In [1]: import numpy as np

In [2]: import numpy.linalg as la

In [3]: np.set_printoptions(precision=2, suppress=True, linewidth=200)

In [4]: feats = np.load("out6.npy")

In [5]: feats
Out[5]: 
array([[ 4,  3, -2, -4,  5, -2],
       [ 5,  5,  0,  1,  4,  0],
       [ 4,  3, -2, -4,  5, -2],
       [ 3, -3,  5,  1, -5, -4],
       [ 3,  1, -5, -4,  3,  0]])

In [6]: r = la.matrix_rank(feats)

In [7]: r
Out[7]: np.int64(4)

In [8]: null = la.svd(feats)[2][r:].T

In [9]: [int(la.matrix_rank(np.delete(feats, i, axis=0))) for i in range(5)]
Out[9]: [4, 3, 4, 3, 3]

In [10]: [int(la.matrix_rank(feats[:i])) for i in range(1, len(feats) + 1)]
Out[10]: [1, 2, 2, 3, 4]

In [11]: sig = 5 * 0.5 ** np.arange(5)

In [12]: rng = np.random.default_rng(5983)

In [13]: m1 = rng.normal(size=(28, 5)) * rng.permutation(sig)

In [14]: m1
Out[14]: 
array([[  6.79,  -0.25,   4.34,   0.19,   0.23],
       [  0.86,   0.94,   5.02,  -0.12,  -1.53],
       [  2.42,   0.71,  -1.47,   0.19,   3.77],
       [  0.04,  -0.6 ,   0.2 ,   0.11,   1.45],
       [ -2.13,   0.07,  -5.01,   0.38,   2.52],
       [  2.86,   1.36,  -5.57,  -0.18,  -1.23],
       [  3.67,   0.02,  -3.59,  -0.36,  -2.49],
       [ -2.87,  -0.29,   0.83,  -0.21,  -0.42],
       [ -1.92,   0.91,  -3.68,   0.33,  -0.85],
       [ -0.34,  -0.2 ,  -7.44,   0.62,   2.43],
       [ -2.  ,  -0.3 ,  -2.19,   0.17,   0.82],
       [  1.87,  -0.33,  -1.71,   0.03,  -0.32],
       [  2.86,   1.53,   5.92,   0.34,   0.23],
       [ -0.75,   0.06,   1.73,  -0.35,  -1.41],
       [ -2.5 ,   1.18,   1.03,   0.04,  -1.09],
       [ -2.95,  -0.81, -10.2 ,  -0.25,  -1.75],
       [ -1.28,  -1.46,   2.1 ,  -0.26,  -0.46],
       [ -2.94,  -0.56,  -3.58,  -0.24,   1.55],
       [ -3.98,   0.76,   9.45,   0.08,   0.72],
       [ -1.69,   0.44,  -5.25,   0.32,  -2.23],
       [  1.4 ,   0.57,  -0.67,   0.5 ,  -0.23],
       [ -1.38,   0.08,   2.73,  -0.08,  -1.14],
       [  0.1 ,   0.53,  -1.09,   0.28,   0.84],
       [  1.56,  -1.09,   3.2 ,  -0.02,  -0.4 ],
       [ -2.14,   0.21,  -2.23,   0.71,   0.55],
       [ -5.43,  -0.14,  -7.8 ,   0.39,  -2.34],
       [  1.89,   0.81,   4.03,  -0.2 ,  -0.48],
       [  3.38,   0.21,   0.36,   0.08,  -1.1 ]])

In [15]: u = np.array([1, 3, 4])

In [16]: np.convolve(m1[16], u)
Out[16]: array([-1.28, -5.3 , -7.4 ,  0.2 ,  7.15, -2.44, -1.85])

In [17]: np.polyval(u, m1[16])
Out[17]: array([ 1.8 ,  1.75, 14.72,  3.28,  2.83])

In [18]: np.correlate(m1[16], m1[4], "full")
Out[18]: array([-3.22, -4.16, 11.15,  7.37, -9.18,  4.41, -2.18,  0.52,  0.99])

In [19]: J = np.minimum.outer(np.arange(1, 4), np.arange(1, 4)) * -2

In [20]: J
Out[20]: 
array([[-2, -2, -2],
       [-2, -4, -4],
       [-2, -4, -6]])

In [21]: round(float(la.eigvalsh(J).min()), 2)
Out[21]: -10.1

In [22]: Uu, sig, Vt = la.svd(feats)

In [23]: evecs = Vt[:(sig > 1e-8).sum()]

In [24]: x = feats[1] + 2 * feats[0] + rng.integers(2) * np.eye(6)[4]

In [25]: x
Out[25]: array([13., 11., -4., -7., 14., -4.])

In [26]: la.matrix_rank(np.vstack([feats, x]))
Out[26]: np.int64(4)

In [27]: evecs.T @ evecs
Out[27]: 
array([[ 0.93,  0.13, -0.1 ,  0.04, -0.1 , -0.15],
       [ 0.13,  0.49,  0.08,  0.19,  0.42,  0.1 ],
       [-0.1 ,  0.08,  0.77,  0.21, -0.03, -0.34],
       [ 0.04,  0.19,  0.21,  0.67, -0.2 ,  0.32],
       [-0.1 ,  0.42, -0.03, -0.2 ,  0.64, -0.02],
       [-0.15,  0.1 , -0.34,  0.32, -0.02,  0.5 ]])

In [28]: Q, r_ = la.qr(J)

In [29]: np.trace(Q @ Q.T)
Out[29]: np.float64(3.0)

In [30]: round(float(abs(r_[0, 0])), 2), np.round(la.norm(J[:, 0]), 2)
Out[30]: (3.46, np.float64(3.46))

In [31]: np.allclose(r_.T @ r_, J.T @ J)
Out[31]: True

In [32]: Q @ r_
Out[32]: 
array([[-2., -2., -2.],
       [-2., -4., -4.],
       [-2., -4., -6.]])

In [33]: r_
Out[33]: 
array([[ 3.46,  5.77,  6.93],
       [ 0.  ,  1.63,  2.45],
       [ 0.  ,  0.  , -1.41]])

In [34]: Q.shape, r_.shape
Out[34]: ((3, 3), (3, 3))

In [35]: u = np.array([5, 7, 4, 7])

In [36]: v = np.array([2, -2, -3, -3, 2, 0])

In [37]: K = u[:, None] + v[None, :]

In [38]: K
Out[38]: 
array([[7, 3, 2, 2, 7, 5],
       [9, 5, 4, 4, 9, 7],
       [6, 2, 1, 1, 6, 4],
       [9, 5, 4, 4, 9, 7]])

In [39]: Y = np.array([[-2, 2, 0],
    ...:     [2, 0, -2],
    ...:     [-1, 1, 2],
    ...:     [1, -1, 0],
    ...:     [-1, 0, 1],
    ...:     [1, 0, 1]])

In [40]: la.matrix_rank(np.vstack([K, Y.T]))
Out[40]: np.int64(5)

In [41]: np.einsum("ij->j", K)
Out[41]: array([31, 15, 11, 11, 31, 23])

In [42]: np.einsum("ik,kj->ji", K, Y)
Out[42]: 
array([[-10, -10, -10, -10],
       [ 14,  18,  12,  18],
       [ 10,  14,   8,  14]])

In [43]: np.einsum("ik,kj->ij", K, Y)
Out[43]: 
array([[-10,  14,  10],
       [-10,  18,  14],
       [-10,  12,   8],
       [-10,  18,  14]])

In [44]: mat = np.loadtxt("a.csv", delimiter=",")

In [45]: mat
Out[45]: 
array([[ 4.23,  1.05,  1.96,  0.97,  1.21,  0.92],
       [ 1.05,  2.62,  1.96,  0.27,  0.85, -0.54],
       [ 1.96,  1.96,  4.01,  0.35,  0.7 , -1.47],
       [ 0.97,  0.27,  0.35,  2.11, -0.66,  1.66],
       [ 1.21,  0.85,  0.7 , -0.66,  4.23, -0.1 ],
       [ 0.92, -0.54, -1.47,  1.66, -0.1 ,  5.8 ]])

In [46]: evals, evecs = la.eigh(mat)

In [47]: np.round(evecs.T @ mat @ evecs, 2) + 0
Out[47]: 
array([[1., 0., 0., 0., 0., 0.],
       [0., 1., 0., 0., 0., 0.],
       [0., 0., 2., 0., 0., 0.],
       [0., 0., 0., 4., 0., 0.],
       [0., 0., 0., 0., 7., 0.],
       [0., 0., 0., 0., 0., 8.]])

In [48]: np.round(evecs.T @ evecs, 2) + 0
Out[48]: 
array([[1., 0., 0., 0., 0., 0.],
       [0., 1., 0., 0., 0., 0.],
       [0., 0., 1., 0., 0., 0.],
       [0., 0., 0., 1., 0., 0.],
       [0., 0., 0., 0., 1., 0.],
       [0., 0., 0., 0., 0., 1.]])

In [49]: np.round(np.abs(evecs[:, -1]), 2) + 0
Out[49]: array([0.47, 0.4 , 0.61, 0.  , 0.36, 0.33])

In [50]: evals.sum(), np.trace(mat)
Out[50]: (np.float64(23.0), np.float64(23.0))

In [51]: la.svd(mat, compute_uv=False)
Out[51]: array([8., 7., 4., 2., 1., 1.])
